% ipython --no-banner

In [1]: import numpy as np

In [2]: np.set_printoptions(suppress=True, linewidth=120)

In [3]: tidy = lambda a: np.round(a, 1) + 0

In [4]: m1 = np.load("data.npy")

In [5]: m1
Out[5]: 
array([[-0.2,  0.9,  0. ,  0.2, -0.2,  0. , -0.1, -0.2, -0.1, -0.2, -0.5, -0.1],
       [-0.4,  1.8,  0.1,  0.5, -0.3, -0.1, -0.2, -0.4, -0.2, -0.4, -1. , -0.2],
       [-1. ,  4.6,  0.2,  1.3, -0.8, -0.2, -0.4, -1. , -0.4, -1. , -2.5, -0.4],
       [-0.4,  1.5,  0.1,  0.4, -0.3, -0.1, -0.1, -0.4, -0.1, -0.4, -0.8, -0.1],
       [ 0.6, -2.6, -0.1, -0.7,  0.5,  0.1,  0.2,  0.6,  0.2,  0.6,  1.4,  0.2],
       [-0.8,  3.5,  0.2,  1. , -0.6, -0.2, -0.3, -0.8, -0.3, -0.8, -1.9, -0.3],
       [-0.2,  0.7,  0. ,  0.2, -0.1,  0. , -0.1, -0.2, -0.1, -0.2, -0.4, -0.1],
       [ 0.1, -0.4,  0. , -0.1,  0.1,  0. ,  0. ,  0.1,  0. ,  0.1,  0.2,  0. ],
       [-0.2,  0.7,  0. ,  0.2, -0.1,  0. , -0.1, -0.2, -0.1, -0.2, -0.4, -0.1],
       [ 0. ,  0. ,  0. ,  0. ,  0. ,  0. ,  0. ,  0. ,  0. ,  0. ,  0. ,  0. ],
       [ 0. ,  0. ,  0. ,  0. ,  0. ,  0. ,  0. ,  0. ,  0. ,  0. ,  0. ,  0. ]])

In [6]: Uu, s, Vh = np.linalg.svd(m1)

In [7]: vecs = Vh[:(s > 1e-8).sum()]

In [8]: rng = np.random.default_rng(8331)

In [9]: vec = m1[4] + 3 * m1[8] + rng.integers(2) * np.eye(12)[4]

In [10]: print(tidy(vec))
[ 0.  -0.5 -0.1 -0.1  1.2  0.1 -0.1  0.  -0.1  0.   0.2 -0.1]

In [11]: np.allclose(vecs.T @ vecs @ vec, vec)
Out[11]: False

In [12]: np.linalg.matrix_rank(np.vstack([m1, vec]))
Out[12]: np.int64(6)

In [13]: tidy(vecs.T @ vecs)
Out[13]: 
array([[ 0.3,  0. ,  0. ,  0. ,  0. ,  0. ,  0. ,  0.3,  0. ,  0.3,  0. ,  0. ],
       [ 0. ,  0.7,  0. ,  0.2, -0.2,  0. ,  0. ,  0. ,  0. ,  0. , -0.4,  0. ],
       [ 0. ,  0. ,  0.5,  0. ,  0. , -0.5,  0. ,  0. ,  0. ,  0. ,  0. ,  0. ],
       [ 0. ,  0.2,  0. ,  0.6,  0.4,  0. ,  0.1,  0. ,  0.1,  0. , -0.1,  0.1],
       [ 0. , -0.2,  0. ,  0.4,  0.6,  0. , -0.1,  0. , -0.1,  0. ,  0.1, -0.1],
       [ 0. ,  0. , -0.5,  0. ,  0. ,  0.5,  0. ,  0. ,  0. ,  0. ,  0. ,  0. ],
       [ 0. ,  0. ,  0. ,  0.1, -0.1,  0. ,  0.3,  0. ,  0.3,  0. ,  0.1,  0.3],
       [ 0.3,  0. ,  0. ,  0. ,  0. ,  0. ,  0. ,  0.3,  0. ,  0.3,  0. ,  0. ],
       [ 0. ,  0. ,  0. ,  0.1, -0.1,  0. ,  0.3,  0. ,  0.3,  0. ,  0.1,  0.3],
       [ 0.3,  0. ,  0. ,  0. ,  0. ,  0. ,  0. ,  0.3,  0. ,  0.3,  0. ,  0. ],
       [ 0. , -0.4,  0. , -0.1,  0.1,  0. ,  0.1,  0. ,  0.1,  0. ,  0.2,  0.1],
       [ 0. ,  0. ,  0. ,  0.1, -0.1,  0. ,  0.3,  0. ,  0.3,  0. ,  0.1,  0.3]])

In [14]: Uu, s, Vh = np.linalg.svd(m1, full_matrices=False)

In [15]: tidy(np.sqrt((s ** 2).sum())), tidy(np.linalg.norm(m1))
Out[15]: (np.float64(8.7), np.float64(8.7))

In [16]: Uu.shape, s.shape, Vh.shape
Out[16]: ((11, 11), (11,), (11, 12))

In [17]: (s > 1e-8).sum()
Out[17]: np.int64(5)

In [18]: print(tidy(Uu.T @ m1 @ Vh.T))
[[8.7 0.  0.  0.  0.  0.  0.  0.  0.  0.  0. ]
 [0.  0.2 0.  0.  0.  0.  0.  0.  0.  0.  0. ]
 [0.  0.  0.2 0.  0.  0.  0.  0.  0.  0.  0. ]
 [0.  0.  0.  0.1 0.  0.  0.  0.  0.  0.  0. ]
 [0.  0.  0.  0.  0.1 0.  0.  0.  0.  0.  0. ]
 [0.  0.  0.  0.  0.  0.  0.  0.  0.  0.  0. ]
 [0.  0.  0.  0.  0.  0.  0.  0.  0.  0.  0. ]
 [0.  0.  0.  0.  0.  0.  0.  0.  0.  0.  0. ]
 [0.  0.  0.  0.  0.  0.  0.  0.  0.  0.  0. ]
 [0.  0.  0.  0.  0.  0.  0.  0.  0.  0.  0. ]
 [0.  0.  0.  0.  0.  0.  0.  0.  0.  0.  0. ]]

In [19]: tidy(Uu.T @ Uu)
Out[19]: 
array([[1., 0., 0., 0., 0., 0., 0., 0., 0., 0., 0.],
       [0., 1., 0., 0., 0., 0., 0., 0., 0., 0., 0.],
       [0., 0., 1., 0., 0., 0., 0., 0., 0., 0., 0.],
       [0., 0., 0., 1., 0., 0., 0., 0., 0., 0., 0.],
       [0., 0., 0., 0., 1., 0., 0., 0., 0., 0., 0.],
       [0., 0., 0., 0., 0., 1., 0., 0., 0., 0., 0.],
       [0., 0., 0., 0., 0., 0., 1., 0., 0., 0., 0.],
       [0., 0., 0., 0., 0., 0., 0., 1., 0., 0., 0.],
       [0., 0., 0., 0., 0., 0., 0., 0., 1., 0., 0.],
       [0., 0., 0., 0., 0., 0., 0., 0., 0., 1., 0.],
       [0., 0., 0., 0., 0., 0., 0., 0., 0., 0., 1.]])

In [20]: tidy(np.cumsum(s ** 2) / np.sum(s ** 2))
Out[20]: array([1., 1., 1., 1., 1., 1., 1., 1., 1., 1., 1.])

In [21]: np.argsort(-np.linalg.norm(m1, axis=0).round(6), kind="stable")[:3]
Out[21]: array([ 1, 10,  3])

In [22]: print(np.linalg.matrix_rank(m1, rtol=0.1))
1

In [23]: vec = np.array([-3, -1, 3, -5, -4, 1, 5, -2, -1, 0, 3, -2])

In [24]: a = np.maximum(m1 @ vec, 0)

In [25]: tidy(a)
Out[25]: array([0. , 0. , 0. , 0. , 5.5, 0. , 0. , 0.6, 0. , 0. , 0. ])

In [26]: np.maximum(m1 @ (3 * vec), 0)
Out[26]: array([ 0. ,  0. ,  0. ,  0. , 16.5,  0. ,  0. ,  1.8,  0. ,  0. ,  0. ])

In [27]: np.flatnonzero(a > 1e-9)
Out[27]: array([4, 7])

In [28]: tidy(np.maximum(m1 @ vec, 0) - np.maximum(-m1 @ vec, 0))
Out[28]: array([ -1.8,  -4.3, -10.8,  -2.7,   5.5,  -8. ,  -1.7,   0.6,  -1.7,   0. ,   0. ])

In [29]: tidy(m1.T @ a)
Out[29]: array([  3.4, -14.5,  -0.5,  -3.9,   2.8,   0.5,   1.1,   3.4,   1.1,   3.4,   7.8,   1.1])

In [30]: E = -1 * np.eye(5) + np.ones((5, 5))

In [31]: E
Out[31]: 
array([[0., 1., 1., 1., 1.],
       [1., 0., 1., 1., 1.],
       [1., 1., 0., 1., 1.],
       [1., 1., 1., 0., 1.],
       [1., 1., 1., 1., 0.]])

In [32]: vals, vecs = np.linalg.eigh(E)

In [33]: (vals > 1e-8).sum(), (vals < -1e-8).sum()
Out[33]: (np.int64(1), np.int64(4))

In [34]: tidy(vecs.T @ vecs)
Out[34]: 
array([[1., 0., 0., 0., 0.],
       [0., 1., 0., 0., 0.],
       [0., 0., 1., 0., 0.],
       [0., 0., 0., 1., 0.],
       [0., 0., 0., 0., 1.]])

In [35]: print(tidy(vals))
[-1. -1. -1. -1.  4.]

In [36]: tidy(vals.sum()), np.trace(E)
Out[36]: (np.float64(0.0), np.float64(0.0))

In [37]: tidy(np.linalg.eigvalsh(E + -3 * np.eye(5)))
Out[37]: array([-4., -4., -4., -4.,  1.])

In [38]: z = rng.permutation(5)

In [39]: z
Out[39]: array([4, 2, 3, 1, 0])

In [40]: A2 = E[z][:, z]

In [41]: print(A2)
[[0. 1. 1. 1. 1.]
 [1. 0. 1. 1. 1.]
 [1. 1. 0. 1. 1.]
 [1. 1. 1. 0. 1.]
 [1. 1. 1. 1. 0.]]

In [42]: tidy(np.sort(np.abs(np.linalg.eigvals(A2))))
Out[42]: array([1., 1., 1., 1., 4.])

In [43]: print(np.allclose(A2, E))
True

In [44]: np.diag(A2)
Out[44]: array([0., 0., 0., 0., 0.])

In [45]: np.trace(A2)
Out[45]: np.float64(0.0)

In [46]: np.all(np.linalg.eigvalsh(E) > 0)
Out[46]: np.False_

In [47]: print(tidy(np.linalg.eigvalsh(E).min()))
-1.0

In [48]: vec = np.array([3, -1, 4, 3, -3])

In [49]: E * vec
Out[49]: 
array([[ 0., -1.,  4.,  3., -3.],
       [ 3., -0.,  4.,  3., -3.],
       [ 3., -1.,  0.,  3., -3.],
       [ 3., -1.,  4.,  0., -3.],
       [ 3., -1.,  4.,  3., -0.]])

In [50]: print(np.einsum("ij,j->i", E, vec))
[3. 7. 2. 3. 9.]

In [51]: E @ (2 * vec)
Out[51]: array([ 6., 14.,  4.,  6., 18.])

In [52]: (E @ vec).argmax()
Out[52]: np.int64(4)

In [53]: np.linalg.norm(E @ vec) <= np.linalg.norm(E, 2) * np.linalg.norm(vec) + 1e-9
Out[53]: np.True_

In [54]: print(E @ np.ones(5))
[4. 4. 4. 4. 4.]

In [55]: W0 = np.load("run2.npy")

In [56]: print(W0)
[[ -3   2  -5  -2   2  -5  -6  -1  -3]
 [  1   0  -4   4  -2  -5   2  -3  -4]
 [  2   3   1  -5  -2   3   4  -4   1]
 [ -3   5  -4   2   5   0  -6  -2   5]
 [ -4   2   1  -1  -4   5  -8   0  -2]
 [  2   1  -1   3   3   4   4  -4   4]
 [  3  -4  -5   0   4  -3   6   5   0]
 [ -5  -5   3  -3  -3   2 -10   0   5]]

In [57]: vec = np.array([0, 1, 3, 1, 1, 0, -2, 3, 3])

In [58]: W0 @ vec
Out[58]: array([-13, -35, -18,  21,  10,  -4, -12,  33])

In [59]: W0 @ np.eye(9)[2]
Out[59]: array([-5., -4.,  1., -4.,  1., -1., -5.,  3.])

In [60]: W0 @ (2 * vec)
Out[60]: array([-26, -70, -36,  42,  20,  -8, -24,  66])

In [61]: (W0 @ vec).argmax()
Out[61]: np.int64(7)

In [62]: (W0 * vec).sum(axis=1)
Out[62]: array([-13, -35, -18,  21,  10,  -4, -12,  33])

In [63]: np.sign((W0 @ vec).round(6))
Out[63]: array([-1, -1, -1,  1,  1, -1, -1,  1])

In [64]: np.linalg.norm(W0 @ vec) <= np.linalg.norm(W0, 2) * np.linalg.norm(vec) + 1e-9
Out[64]: np.True_
